% ipython --no-banner

In [1]: import numpy as np

In [2]: from numpy import linalg as LA

In [3]: np.set_printoptions(precision=3, suppress=True, linewidth=160)

In [4]: W2 = np.array([[2, 1, 1, 0]])

In [5]: rng = np.random.default_rng(547074)

In [6]: feats = rng.normal(size=(28, 1)) @ W2 + np.array([-3, 3, 3, -1])

In [7]: feats
Out[7]: 
array([[-3.953,  2.523,  2.523, -1.   ],
       [ 1.19 ,  5.095,  5.095, -1.   ],
       [-2.784,  3.108,  3.108, -1.   ],
       [-5.877,  1.561,  1.561, -1.   ],
       [-4.413,  2.294,  2.294, -1.   ],
       [-2.868,  3.066,  3.066, -1.   ],
       [-1.158,  3.921,  3.921, -1.   ],
       [-3.384,  2.808,  2.808, -1.   ],
       [-2.003,  3.498,  3.498, -1.   ],
       [-2.653,  3.174,  3.174, -1.   ],
       [-3.637,  2.682,  2.682, -1.   ],
       [-5.093,  1.953,  1.953, -1.   ],
       [-0.303,  4.349,  4.349, -1.   ],
       [-2.556,  3.222,  3.222, -1.   ],
       [ 0.69 ,  4.845,  4.845, -1.   ],
       [-1.897,  3.551,  3.551, -1.   ],
       [-3.879,  2.561,  2.561, -1.   ],
       [-2.407,  3.297,  3.297, -1.   ],
       [-1.12 ,  3.94 ,  3.94 , -1.   ],
       [-4.89 ,  2.055,  2.055, -1.   ],
       [-2.776,  3.112,  3.112, -1.   ],
       [-2.363,  3.318,  3.318, -1.   ],
       [-3.902,  2.549,  2.549, -1.   ],
       [-4.66 ,  2.17 ,  2.17 , -1.   ],
       [-1.201,  3.9  ,  3.9  , -1.   ],
       [-2.318,  3.341,  3.341, -1.   ],
       [-1.893,  3.553,  3.553, -1.   ],
       [-3.73 ,  2.635,  2.635, -1.   ]])

In [8]: def softmax(z):
   ...:     e = np.exp(z - z.max(axis=-1, keepdims=True))
   ...:     return e / e.sum(axis=-1, keepdims=True)
   ...: 

In [9]: softmax(feats[27] + 4)
Out[9]: array([0.001, 0.493, 0.493, 0.013])

In [10]: softmax(feats[27])
Out[10]: array([0.001, 0.493, 0.493, 0.013])

In [11]: att = feats @ feats.T / np.sqrt(4)

In [12]: softmax(att)[27] @ feats
Out[12]: array([-3.94,  2.53,  2.53, -1.  ])

In [13]: round(np.trace(LA.pinv(feats) @ feats), 3)
Out[13]: np.float64(2.0)

In [14]: feats @ LA.pinv(feats) @ feats
Out[14]: 
array([[-3.953,  2.523,  2.523, -1.   ],
       [ 1.19 ,  5.095,  5.095, -1.   ],
       [-2.784,  3.108,  3.108, -1.   ],
       [-5.877,  1.561,  1.561, -1.   ],
       [-4.413,  2.294,  2.294, -1.   ],
       [-2.868,  3.066,  3.066, -1.   ],
       [-1.158,  3.921,  3.921, -1.   ],
       [-3.384,  2.808,  2.808, -1.   ],
       [-2.003,  3.498,  3.498, -1.   ],
       [-2.653,  3.174,  3.174, -1.   ],
       [-3.637,  2.682,  2.682, -1.   ],
       [-5.093,  1.953,  1.953, -1.   ],
       [-0.303,  4.349,  4.349, -1.   ],
       [-2.556,  3.222,  3.222, -1.   ],
       [ 0.69 ,  4.845,  4.845, -1.   ],
       [-1.897,  3.551,  3.551, -1.   ],
       [-3.879,  2.561,  2.561, -1.   ],
       [-2.407,  3.297,  3.297, -1.   ],
       [-1.12 ,  3.94 ,  3.94 , -1.   ],
       [-4.89 ,  2.055,  2.055, -1.   ],
       [-2.776,  3.112,  3.112, -1.   ],
       [-2.363,  3.318,  3.318, -1.   ],
       [-3.902,  2.549,  2.549, -1.   ],
       [-4.66 ,  2.17 ,  2.17 , -1.   ],
       [-1.201,  3.9  ,  3.9  , -1.   ],
       [-2.318,  3.341,  3.341, -1.   ],
       [-1.893,  3.553,  3.553, -1.   ],
       [-3.73 ,  2.635,  2.635, -1.   ]])

In [15]: np.abs(np.diag(LA.qr(feats)[1])) > 1e-9
Out[15]: array([ True,  True, False, False])

In [16]: theta = rng.uniform(0, 2 * np.pi, 18)

In [17]: Q, _ = LA.qr(np.array([[1.4, -0.1], [-1.4, 0.1], [0.3, 0.7], [-0.7, 0.7]]))

In [18]: X = 5 * np.c_[np.cos(theta), np.sin(theta)] @ Q.T

In [19]: X
Out[19]: 
array([[ 1.765, -1.765,  3.755,  2.16 ],
       [ 0.259, -0.259, -3.614, -3.436],
       [-2.378,  2.378, -3.414, -1.428],
       [ 2.475, -2.475,  3.331,  1.286],
       [-0.063,  0.063, -3.736, -3.322],
       [-2.978,  2.978, -2.673, -0.344],
       [-0.422,  0.422,  3.539,  3.481],
       [-1.464,  1.464,  2.83 ,  3.564],
       [ 3.029, -3.029,  2.569,  0.215],
       [-1.927,  1.927,  2.361,  3.463],
       [ 2.742, -2.742, -1.153, -2.939],
       [ 3.178, -3.178,  2.179, -0.239],
       [ 1.105, -1.105, -3.122, -3.579],
       [ 3.281, -3.281,  0.55 , -1.778],
       [ 0.128, -0.128, -3.668, -3.393],
       [-2.854,  2.854, -2.884, -0.62 ],
       [-2.837,  2.837, -2.911, -0.656],
       [ 3.27 , -3.27 ,  1.785, -0.658]])

In [20]: np.unique(X.round(6), axis=0).shape
Out[20]: (18, 4)

In [21]: LA.lstsq(X[:-1].T, X[-1])[2]
Out[21]: np.int32(2)

In [22]: round(np.trace(LA.pinv(X) @ X), 3)
Out[22]: np.float64(2.0)

In [23]: X @ LA.pinv(X) @ X
Out[23]: 
array([[ 1.765, -1.765,  3.755,  2.16 ],
       [ 0.259, -0.259, -3.614, -3.436],
       [-2.378,  2.378, -3.414, -1.428],
       [ 2.475, -2.475,  3.331,  1.286],
       [-0.063,  0.063, -3.736, -3.322],
       [-2.978,  2.978, -2.673, -0.344],
       [-0.422,  0.422,  3.539,  3.481],
       [-1.464,  1.464,  2.83 ,  3.564],
       [ 3.029, -3.029,  2.569,  0.215],
       [-1.927,  1.927,  2.361,  3.463],
       [ 2.742, -2.742, -1.153, -2.939],
       [ 3.178, -3.178,  2.179, -0.239],
       [ 1.105, -1.105, -3.122, -3.579],
       [ 3.281, -3.281,  0.55 , -1.778],
       [ 0.128, -0.128, -3.668, -3.393],
       [-2.854,  2.854, -2.884, -0.62 ],
       [-2.837,  2.837, -2.911, -0.656],
       [ 3.27 , -3.27 ,  1.785, -0.658]])

In [24]: np.abs(np.diag(LA.qr(X)[1])) > 1e-9
Out[24]: array([ True, False,  True, False])

In [25]: theta = np.radians(90)

In [26]: R = np.eye(4)

In [27]: R[0, 0] = R[2, 2] = np.cos(theta)

In [28]: R[0, 2], R[2, 0] = -np.sin(theta), np.sin(theta)

In [29]: R.round(3) + 0
Out[29]: 
array([[ 0.,  0., -1.,  0.],
       [ 0.,  1.,  0.,  0.],
       [ 1.,  0.,  0.,  0.],
       [ 0.,  0.,  0.,  1.]])

In [30]: M2 = X @ R.T

In [31]: round(float(LA.det(R)), 3), np.trace(R)
Out[31]: (1.0, np.float64(2.0))

In [32]: np.allclose(X @ X.T, M2 @ M2.T)
Out[32]: True

In [33]: F = np.load("block2.npy")

In [34]: F
Out[34]: 
array([[-6, -2, -1,  4,  2],
       [-2, -6,  6,  3,  3],
       [-1,  6, -4,  0, -3],
       [ 4,  3,  0,  2,  0],
       [ 2,  3, -3,  0, -4]])

In [35]: # symmetric, so the eigenvalues are real

In [36]: F.shape
Out[36]: (5, 5)

In [37]: np.diff(F, axis=0)
Out[37]: 
array([[  4,  -4,   7,  -1,   1],
       [  1,  12, -10,  -3,  -6],
       [  5,  -3,   4,   2,   3],
       [ -2,   0,  -3,  -2,  -4]])

In [38]: round(LA.norm(F), 3)
Out[38]: np.float64(16.852)

In [39]: F.sum(axis=1)
Out[39]: array([-3,  4, -2,  9, -2])

In [40]: LA.matrix_rank(F)
Out[40]: np.int64(5)

In [41]: F.mean(axis=0)
Out[41]: array([-0.6,  0.8, -0.4,  1.8, -0.4])

In [42]: F - F[0]
Out[42]: 
array([[ 0,  0,  0,  0,  0],
       [ 4, -4,  7, -1,  1],
       [ 5,  8, -3, -4, -5],
       [10,  5,  1, -2, -2],
       [ 8,  5, -2, -4, -6]])

In [43]: P = np.triu(np.array([[-1, 0, -1, 2, -2],
    ...:     [-2, 2, 1, 2, -1],
    ...:     [0, -1, 1, -1, 1],
    ...:     [-1, 2, -1, 1, 2],
    ...:     [-1, -2, 0, -2, 2]]), 1) + np.eye(5)

In [44]: M2 = P @ F @ LA.inv(P)

In [45]: round(LA.det(M2), 3)
Out[45]: np.float64(-1940.0)

In [46]: np.poly(M2)
Out[46]: array([   1.,   18.,   20., -536., -381., 1940.])

In [47]: LA.matrix_rank(M2)
Out[47]: np.int64(5)

In [48]: C2 = F.T @ F

In [49]: np.diag(C2)
Out[49]: array([61, 94, 62, 29, 38])

In [50]: w, V = LA.eigh(F)

In [51]: x = np.array([1, 0, 0, 0, 1])

In [52]: x @ F @ x / (x @ x), np.round(w[0], 3), np.round(w[-1], 3)
Out[52]: (np.float64(-3.0), np.float64(-14.047), np.float64(4.403))

In [53]: LA.eigvalsh(F[1:, 1:])
Out[53]: array([-13.34 ,  -2.41 ,  -0.025,   3.774])

In [54]: J = np.load("mat.npy")

In [55]: J
Out[55]: 
array([[2, 2, 2],
       [0, 0, 0],
       [2, 0, 2]])

In [56]: # null space of dimension 1

In [57]: left, sigma, Vt = LA.svd(J)

In [58]: sigma
Out[58]: array([4.272, 1.324, 0.   ])

In [59]: np.argmax(sigma[:-1] / (sigma[1:] + 1e-6)) + 1
Out[59]: np.int64(2)

In [60]: M2 = left[:, :2] @ np.diag(sigma[:2]) @ Vt[:2]

In [61]: LA.matrix_rank(J, rtol=0.05)
Out[61]: np.int64(2)

In [62]: round(LA.norm(J - M2, 2), 3), sigma[2]
Out[62]: (np.float64(0.0), np.float64(0.0))

In [63]: M2.round(3) + 0
Out[63]: 
array([[2., 2., 2.],
       [0., 0., 0.],
       [2., 0., 2.]])

In [64]: round(float(LA.norm(J - M2) / LA.norm(J)), 3)
Out[64]: 0.0

In [65]: softmax(J).sum(axis=1)
Out[65]: array([1., 1., 1.])

In [66]: softmax(J[0] + 5)
Out[66]: array([0.333, 0.333, 0.333])

In [67]: att = J @ J.T / np.sqrt(3)

In [68]: softmax(att + np.triu(np.full(att.shape, -np.inf), 1))
Out[68]: 
array([[1.   , 0.   , 0.   ],
       [0.5  , 0.5  , 0.   ],
       [0.498, 0.005, 0.498]])

In [69]: softmax(att).round(6).argmax(axis=1)
Out[69]: array([0, 0, 0])

In [70]: softmax(att)[0] @ J
Out[70]: array([1.998, 1.818, 1.998])

In [71]: T = np.stack([F, -1 * F, F[::-1]])

In [72]: (T @ F.T).shape
Out[72]: (3, 5, 5)

In [73]: LA.det(T)
Out[73]: array([-1940.,  1940., -1940.])

In [74]: T.sum(axis=0)
Out[74]: 
array([[ 2,  3, -3,  0, -4],
       [ 4,  3,  0,  2,  0],
       [-1,  6, -4,  0, -3],
       [-2, -6,  6,  3,  3],
       [-6, -2, -1,  4,  2]])

In [75]: np.round(J @ LA.pinv(J) @ J, 3) + 0
Out[75]: 
array([[2., 2., 2.],
       [0., 0., 0.],
       [2., 0., 2.]])

In [76]: np.unique(J.round(6), axis=0).shape
Out[76]: (3, 3)

In [77]: np.abs(np.diag(LA.qr(J)[1])) > 1e-9
Out[77]: array([ True,  True, False])

In [78]: m1 = np.load("out12.npy")

In [79]: m1
Out[79]: 
array([[ 3.,  0.,  0.,  0.,  0.],
       [ 2.,  3., -2.,  0.,  0.],
       [ 1.,  3.,  2.,  0.,  0.],
       [ 0.,  0.,  0.,  1.,  1.],
       [ 0.,  0.,  0.,  0.,  4.]])

In [80]: f = np.array([-6, -3])

In [81]: np.convolve(m1[2], f)
Out[81]: array([ -6., -21., -21.,  -6.,   0.,   0.])

In [82]: np.cross(m1[2, :3], m1[1, :3])
Out[82]: array([-12.,   6.,  -3.])

In [83]: P = np.triu(np.array([[-4, 4, 5, 3, 8],
    ...:     [-4, 1, -8, 1, 4],
    ...:     [-2, -5, 9, -2, 8],
    ...:     [5, 6, -8, -2, 3],
    ...:     [-9, 2, 2, 4, 0]]), 1) + np.eye(5)

In [84]: M2 = P @ m1 @ LA.inv(P)

In [85]: round(float(LA.det(M2)), 3)
Out[85]: 144.0

In [86]: np.trace(M2), np.trace(m1)
Out[86]: (np.float64(13.0), np.float64(13.0))

In [87]: LA.matrix_rank(M2)
Out[87]: np.int64(5)

In [88]: x = np.array([2, 0, -1, -2, -2])

In [89]: target = m1 @ x

In [90]: c, lr = np.zeros(5), 1 / LA.norm(m1, 2) ** 2

In [91]: for i in range(3):
    ...:     c -= lr * m1.T @ (m1 @ c - target)
    ...:     if i % 1 == 0: print(i, round(LA.norm(m1 @ c - target), 3))
    ...: 
0 4.805
1 2.998
2 2.264

In [92]: c
Out[92]: array([ 1.59 ,  0.348, -0.844, -0.327, -2.031])

In [93]: K = np.load("arr.npy")

In [94]: K
Out[94]: 
array([[ 7, 10, 10,  6],
       [15, 13, 10,  6],
       [21, 25, 22, 13],
       [15, 12, 17, 19],
       [29, 30, 29, 22],
       [19, 18, 23, 23],
       [17, 17, 18, 15],
       [15, 18, 17, 11],
       [15, 20, 18, 10],
       [ 9, 10, 10,  7],
       [19, 21, 17,  9],
       [13, 14,  9,  2],
       [ 9, 10, 10,  7],
       [13, 11, 15, 16],
       [13, 12, 14, 13],
       [15, 15, 17, 15],
       [21, 20, 21, 18],
       [19, 21, 20, 14],
       [21, 25, 22, 13],
       [17, 12, 14, 15],
       [ 7,  9,  8,  4],
       [13, 13, 10,  5],
       [19, 21, 20, 14],
       [13, 17, 18, 13],
       [ 7, 10, 10,  6],
       [25, 24, 23, 18],
       [25, 26, 27, 22],
       [21, 24, 23, 16],
       [13,  9, 14, 17],
       [21, 23, 21, 14]])

In [95]: Ac = (K - K.mean(axis=0)) / K.std(axis=0)

In [96]: np.argwhere(np.abs(Ac) > 2)
Out[96]: 
array([[4, 0],
       [4, 1],
       [4, 2]])

In [97]: c = LA.lstsq(np.delete(Ac, 1, axis=1), Ac[:, 1])[0]

In [98]: 1 - np.var(Ac[:, 1] - np.delete(Ac, 1, axis=1) @ c)
Out[98]: np.float64(1.0)

In [99]: Ac = K - K.mean(axis=0)

In [100]: V = LA.svd(Ac)[2][:3]

In [101]: M2 = Ac - Ac @ V.T @ V

In [102]: LA.norm(M2, axis=1).round(6).argmax()
Out[102]: np.int64(0)

In [103]: np.round(np.cov(Ac @ V.T, rowvar=False), 3) + 0
Out[103]: 
array([[111.636,   0.   ,   0.   ],
       [  0.   ,  16.364,   0.   ],
       [  0.   ,   0.   ,   2.582]])

In [104]: np.round(LA.norm(M2) / LA.norm(Ac), 3)
Out[104]: np.float64(0.0)

In [105]: np.round(M2.std(axis=0), 3) + 0
Out[105]: array([0., 0., 0., 0.])

In [106]: np.diag(V.T @ V)
Out[106]: array([0.957, 0.694, 0.522, 0.828])
